$ ipython --no-banner

In [1]: import numpy as np

In [2]: from numpy import linalg as LA

In [3]: np.set_printoptions(suppress=True, linewidth=120)

In [4]: def rnd(a):
   ...:     return np.round(a, 2) + 0
   ...: 

In [5]: K = np.loadtxt("data.csv", delimiter=",")

In [6]: print(K)
[[-2.15 10.34 -1.13  2.22]
 [-1.06  4.08 -0.67  4.6 ]
 [-2.6   0.04  2.49  2.09]
 [ 1.93  5.67 -2.42 -0.31]
 [-0.04 -2.16 -4.48 -1.61]
 [-3.23  2.56  3.14  0.67]
 [-2.76 -8.83  3.45 -7.33]
 [ 1.72 -1.62  1.41  2.59]
 [ 2.99  2.74 -5.08 -3.58]
 [-3.41 13.81  4.64  5.23]
 [ 4.14 -0.19 -0.51 -1.24]
 [ 1.73  3.34 -1.27 -0.72]
 [ 2.44 -3.5   6.19  1.44]
 [ 3.91 12.17  1.59  4.94]
 [-1.88 -0.78 12.17  1.48]
 [ 2.79  2.45  2.26  3.14]
 [-5.75  1.72  8.11 -4.15]
 [-0.41  1.66 -5.64  2.03]
 [-2.23  3.12  0.29 -0.49]
 [ 4.07  0.72  5.4   4.59]
 [ 8.54  1.08 -3.77  5.83]
 [-5.27  8.13  2.74 -4.65]
 [-0.15  0.32 -3.44  1.51]
 [-2.8   0.69  0.53  1.64]
 [-3.2  -6.31  1.54 -2.86]
 [ 0.69  0.66  1.15  0.99]
 [ 1.79 -1.11 -5.52 -2.3 ]]

In [7]: out = np.c_[K[:, :2] @ np.array([[-2, 5], [4, -3]]), np.array([1, 3, 3, 2, -2, -1, 2, 2, -2, -3, 1, 1, 2, 1, 3, -3, 2, -3, 2, -2, 0, 2, 3, 2, -3, -2, 2])]

In [8]: print(rnd(out))
[[ 45.66 -41.77   1.  ]
 [ 18.44 -17.54   3.  ]
 [  5.36 -13.12   3.  ]
 [ 18.82  -7.36   2.  ]
 [ -8.56   6.28  -2.  ]
 [ 16.7  -23.83  -1.  ]
 [-29.8   12.69   2.  ]
 [ -9.92  13.46   2.  ]
 [  4.98   6.73  -2.  ]
 [ 62.06 -58.48  -3.  ]
 [ -9.04  21.27   1.  ]
 [  9.9   -1.37   1.  ]
 [-18.88  22.7    2.  ]
 [ 40.86 -16.96   1.  ]
 [  0.64  -7.06   3.  ]
 [  4.22   6.6   -3.  ]
 [ 18.38 -33.91   2.  ]
 [  7.46  -7.03  -3.  ]
 [ 16.94 -20.51   2.  ]
 [ -5.26  18.19  -2.  ]
 [-12.76  39.46   0.  ]
 [ 43.06 -50.74   2.  ]
 [  1.58  -1.71   3.  ]
 [  8.36 -16.07   2.  ]
 [-18.84   2.93  -3.  ]
 [  1.26   1.47  -2.  ]
 [ -8.02  12.28   2.  ]]

In [9]: print(LA.matrix_rank(out))
3

In [10]: print(rnd(LA.norm(out - K @ LA.lstsq(K, out)[0], axis=0)))
[ 0.    0.   11.01]

In [11]: x0 = np.array([-9, -7, 4, -5])

In [12]: rhs = K @ x0

In [13]: print(rnd(LA.solve(K.T @ K, K.T @ rhs)))
[-9. -7.  4. -5.]

In [14]: rng = np.random.default_rng(897286)

In [15]: rhs = rhs + 0.05 * rng.normal(size=27)

In [16]: print(rnd(rhs))
[ -68.68  -44.64   22.62  -65.15    5.66   20.31  136.99  -11.51  -48.51  -73.55  -31.76  -40.4    20.03 -138.72
   63.62  -48.95   92.83  -40.59    1.87  -43.02 -128.7    24.75  -22.25   14.37   93.41  -11.17  -18.92]

In [17]: b, *_ = LA.lstsq(K, rhs)

In [18]: print(rnd(K.T @ (rhs - K @ b)))
[0. 0. 0. 0.]

In [19]: print(rnd(b))
[-9.   -7.    3.99 -5.  ]

In [20]: print(rnd(LA.norm(rhs - K @ b)))
0.19

In [21]: G = np.cov(K, rowvar=False)

In [22]: print(rnd(LA.eigvalsh(G)[::-1]))
[28.34 21.19 12.23  3.64]

In [23]: print(G.shape)
(4, 4)

In [24]: print(np.median(K, axis=0))
[-0.15  1.08  1.15  1.44]

In [25]: cen = K - K.mean(axis=0)

In [26]: vecs = LA.svd(cen)[2][:3]

In [27]: out = cen - cen @ vecs.T @ vecs

In [28]: print(rnd((cen @ vecs.T).std(axis=0)))
[5.22 4.52 3.43]

In [29]: print(rnd(out.std(axis=0)))
[1.19 0.49 0.5  1.26]

In [30]: print(rnd(LA.norm(out) / LA.norm(cen)))
0.24

In [31]: mat = np.load("m.npy")

In [32]: print(mat)
[[ 0  0  0 15  6 15]
 [ 0  0  0  9  0  3]
 [ 0  0  0  9 12  0]
 [ 5  2  5 35 14 35]
 [ 3  0  1 21  0  7]
 [ 3  4  0 21 28  0]]

In [33]: print(mat[1] @ mat[5])
189

In [34]: print(rnd(LA.norm(mat) ** 2 / LA.norm(mat, 2) ** 2))
1.2

In [35]: labels = rng.permutation(6)

In [36]: print(labels)
[3 0 2 4 1 5]

In [37]: out = mat[labels][:, labels]

In [38]: print(rnd(np.sort(np.abs(LA.eigvals(out)))))
[ 0.94  0.94  3.46 17.17 17.17 63.33]

In [39]: print(np.allclose(out, mat))
False

In [40]: print(np.diag(out))
[35  0  0  0  0  0]

In [41]: print(np.trace(out))
35

In [42]: u = np.array([-1, -2, 2, -1, 2, -1, 1, -1, 0, 2])

In [43]: M = 2 * np.eye(10) + np.outer(u, u)

In [44]: print(M)
[[ 3.  2. -2.  1. -2.  1. -1.  1.  0. -2.]
 [ 2.  6. -4.  2. -4.  2. -2.  2.  0. -4.]
 [-2. -4.  6. -2.  4. -2.  2. -2.  0.  4.]
 [ 1.  2. -2.  3. -2.  1. -1.  1.  0. -2.]
 [-2. -4.  4. -2.  6. -2.  2. -2.  0.  4.]
 [ 1.  2. -2.  1. -2.  3. -1.  1.  0. -2.]
 [-1. -2.  2. -1.  2. -1.  3. -1.  0.  2.]
 [ 1.  2. -2.  1. -2.  1. -1.  3.  0. -2.]
 [ 0.  0.  0.  0.  0.  0.  0.  0.  2.  0.]
 [-2. -4.  4. -2.  4. -2.  2. -2.  0.  6.]]

In [45]: out = M / LA.norm(M, axis=1, keepdims=True)

In [46]: G = out @ out.T

In [47]: print((np.abs(G) > 0.9).astype(int))
[[1 1 1 0 1 0 0 0 0 1]
 [1 1 1 1 1 1 1 1 0 1]
 [1 1 1 1 1 1 1 1 0 1]
 [0 1 1 1 1 0 0 0 0 1]
 [1 1 1 1 1 1 1 1 0 1]
 [0 1 1 0 1 1 0 0 0 1]
 [0 1 1 0 1 0 1 0 0 1]
 [0 1 1 0 1 0 0 1 0 1]
 [0 0 0 0 0 0 0 0 1 0]
 [1 1 1 1 1 1 1 1 0 1]]

In [48]: print(rnd(LA.norm(out, axis=1)))
[1. 1. 1. 1. 1. 1. 1. 1. 1. 1.]

In [49]: print(np.argwhere(np.triu(np.abs(G) > 0.95, 1)))
[[1 2]
 [1 4]
 [1 9]
 [2 4]
 [2 9]
 [4 9]]

In [50]: print(rnd(G[9]))
[-0.91 -0.96  0.96 -0.91  0.96 -0.91  0.91 -0.91  0.    1.  ]

In [51]: blk = np.stack([M, 2 * M, M[::-1]])

In [52]: print(blk.shape)
(3, 10, 10)

In [53]: print(rnd(LA.norm(blk, axis=(1, 2))))
[23.77 47.54 23.77]

In [54]: print(LA.matrix_rank(blk.reshape(3, -1)))
2

In [55]: print(LA.matrix_rank(blk))
[10 10 10]

In [56]: print(np.einsum("bij,cij->bc", blk, blk))
[[ 565. 1130. -350.]
 [1130. 2260. -700.]
 [-350. -700.  565.]]

In [57]: print(np.flatnonzero(LA.matrix_power((M != 0) + (M.T != 0) + np.eye(10), 10)[7]))
[0 1 2 3 4 5 6 7 9]

In [58]: print((LA.matrix_power((M != 0) + (M.T != 0) + np.eye(10), 10) > 0).astype(int))
[[1 1 1 1 1 1 1 1 0 1]
 [1 1 1 1 1 1 1 1 0 1]
 [1 1 1 1 1 1 1 1 0 1]
 [1 1 1 1 1 1 1 1 0 1]
 [1 1 1 1 1 1 1 1 0 1]
 [1 1 1 1 1 1 1 1 0 1]
 [1 1 1 1 1 1 1 1 0 1]
 [1 1 1 1 1 1 1 1 0 1]
 [0 0 0 0 0 0 0 0 1 0]
 [1 1 1 1 1 1 1 1 0 1]]

In [59]: th = np.radians(15)

In [60]: Rm = np.eye(10)

In [61]: Rm[8, 8] = Rm[2, 2] = np.cos(th)

In [62]: Rm[8, 2], Rm[2, 8] = -np.sin(th), np.sin(th)

In [63]: print(rnd(Rm))
[[ 1.    0.    0.    0.    0.    0.    0.    0.    0.    0.  ]
 [ 0.    1.    0.    0.    0.    0.    0.    0.    0.    0.  ]
 [ 0.    0.    0.97  0.    0.    0.    0.    0.    0.26  0.  ]
 [ 0.    0.    0.    1.    0.    0.    0.    0.    0.    0.  ]
 [ 0.    0.    0.    0.    1.    0.    0.    0.    0.    0.  ]
 [ 0.    0.    0.    0.    0.    1.    0.    0.    0.    0.  ]
 [ 0.    0.    0.    0.    0.    0.    1.    0.    0.    0.  ]
 [ 0.    0.    0.    0.    0.    0.    0.    1.    0.    0.  ]
 [ 0.    0.   -0.26  0.    0.    0.    0.    0.    0.97  0.  ]
 [ 0.    0.    0.    0.    0.    0.    0.    0.    0.    1.  ]]

In [64]: out = M @ Rm.T

In [65]: print(np.allclose(LA.norm(M, axis=1), LA.norm(out, axis=1)))
True

In [66]: u = np.array([5, 3, 2, 5])

In [67]: X = 2 * np.eye(4) + np.outer(u, u)

In [68]: print(X)
[[27. 15. 10. 25.]
 [15. 11.  6. 15.]
 [10.  6.  6. 10.]
 [25. 15. 10. 27.]]

In [69]: evals, vecs = LA.eig(X)

In [70]: print(rnd(np.prod(evals)))
520.0

In [71]: print(rnd(X @ vecs[:, 0] - evals[0] * vecs[:, 0]))
[0. 0. 0. 0.]

In [72]: print(rnd(np.sort(LA.eigvals(X @ X))))
[   4.    4.    4. 4225.]

In [73]: low = LA.cholesky(X)

In [74]: print(rnd(np.prod(np.diag(low)) ** 2), rnd(LA.det(X)))
520.0 520.0

In [75]: print(rnd(X / np.sqrt(np.outer(np.diag(X), np.diag(X)))))
[[1.   0.87 0.79 0.93]
 [0.87 1.   0.74 0.87]
 [0.79 0.74 1.   0.79]
 [0.93 0.87 0.79 1.  ]]

In [76]: G = X.T @ X

In [77]: print(np.diag(G))
[1679.  607.  272. 1679.]

In [78]: print((X @ X.T).shape)
(4, 4)

In [79]: print(LA.matrix_rank(G))
4

In [80]: print(np.allclose(G, G.T))
True

In [81]: W = np.array([[0, -1], [5, 3], [0, 1], [-1, 4]])

In [82]: b = np.array([0, 5])

In [83]: hid = np.maximum(X @ W + b, 0)

In [84]: print((hid > 0).mean(axis=0))
[1. 1.]

In [85]: cent = np.array([[-6, -4], [4, 9]])

In [86]: print(W @ cent)
[[ -4  -9]
 [-18   7]
 [  4   9]
 [ 22  40]]

In [87]: E = np.loadtxt("run16.csv", delimiter=",")

In [88]: print(E)
[[ 0.  0. -2.  0.  0.  0.  0.  0.  0.  0.]
 [ 3.  0.  0.  0.  0.  0.  0.  0.  0.  0.]
 [ 0.  0.  0.  0. -3.  0.  0.  0.  0.  0.]
 [ 0.  0.  0.  0.  0.  0.  0.  0.  0.  2.]
 [ 0.  0.  0.  0.  0.  0.  1.  0.  0.  0.]
 [ 0.  0.  0.  0.  0.  0.  0.  0.  0.  0.]
 [ 0. -3.  0.  0.  0.  0.  0.  0.  0.  0.]
 [ 0.  0.  0.  0.  0.  0.  0.  2.  0.  0.]
 [ 0.  0.  0.  0.  0.  0.  0.  0.  0.  0.]
 [ 0.  0.  0.  0.  0. -3.  0.  0.  0.  0.]]

In [89]: print(np.abs(np.diag(LA.qr(E)[1])) > 1e-9)
[ True  True  True False  True  True  True  True False False]

In [90]: print(np.allclose(E[:-1].T @ LA.lstsq(E[:-1].T, E[-1])[0], E[-1]))
False

In [91]: print(rnd(E @ LA.pinv(E) @ E))
[[ 0.  0. -2.  0.  0.  0.  0.  0.  0.  0.]
 [ 3.  0.  0.  0.  0.  0.  0.  0.  0.  0.]
 [ 0.  0.  0.  0. -3.  0.  0.  0.  0.  0.]
 [ 0.  0.  0.  0.  0.  0.  0.  0.  0.  2.]
 [ 0.  0.  0.  0.  0.  0.  1.  0.  0.  0.]
 [ 0.  0.  0.  0.  0.  0.  0.  0.  0.  0.]
 [ 0. -3.  0.  0.  0.  0.  0.  0.  0.  0.]
 [ 0.  0.  0.  0.  0.  0.  0.  2.  0.  0.]
 [ 0.  0.  0.  0.  0.  0.  0.  0.  0.  0.]
 [ 0.  0.  0.  0.  0. -3.  0.  0.  0.  0.]]

In [92]: print(LA.lstsq(E[:-1].T, E[-1])[2])
7

In [93]: rk = LA.matrix_rank(E)

In [94]: print(rk)
8

In [95]: ns = LA.svd(E)[2][rk:].T

In [96]: print(LA.matrix_rank(E.T @ E), LA.matrix_rank(E @ E.T))
8 8

In [97]: print([int(LA.matrix_rank(E[:i])) for i in range(1, len(E) + 1)])
[1, 2, 3, 4, 5, 5, 6, 7, 7, 8]

In [98]: print(ns @ ns.T)
[[0. 0. 0. 0. 0. 0. 0. 0. 0. 0.]
 [0. 0. 0. 0. 0. 0. 0. 0. 0. 0.]
 [0. 0. 0. 0. 0. 0. 0. 0. 0. 0.]
 [0. 0. 0. 1. 0. 0. 0. 0. 0. 0.]
 [0. 0. 0. 0. 0. 0. 0. 0. 0. 0.]
 [0. 0. 0. 0. 0. 0. 0. 0. 0. 0.]
 [0. 0. 0. 0. 0. 0. 0. 0. 0. 0.]
 [0. 0. 0. 0. 0. 0. 0. 0. 0. 0.]
 [0. 0. 0. 0. 0. 0. 0. 0. 1. 0.]
 [0. 0. 0. 0. 0. 0. 0. 0. 0. 0.]]
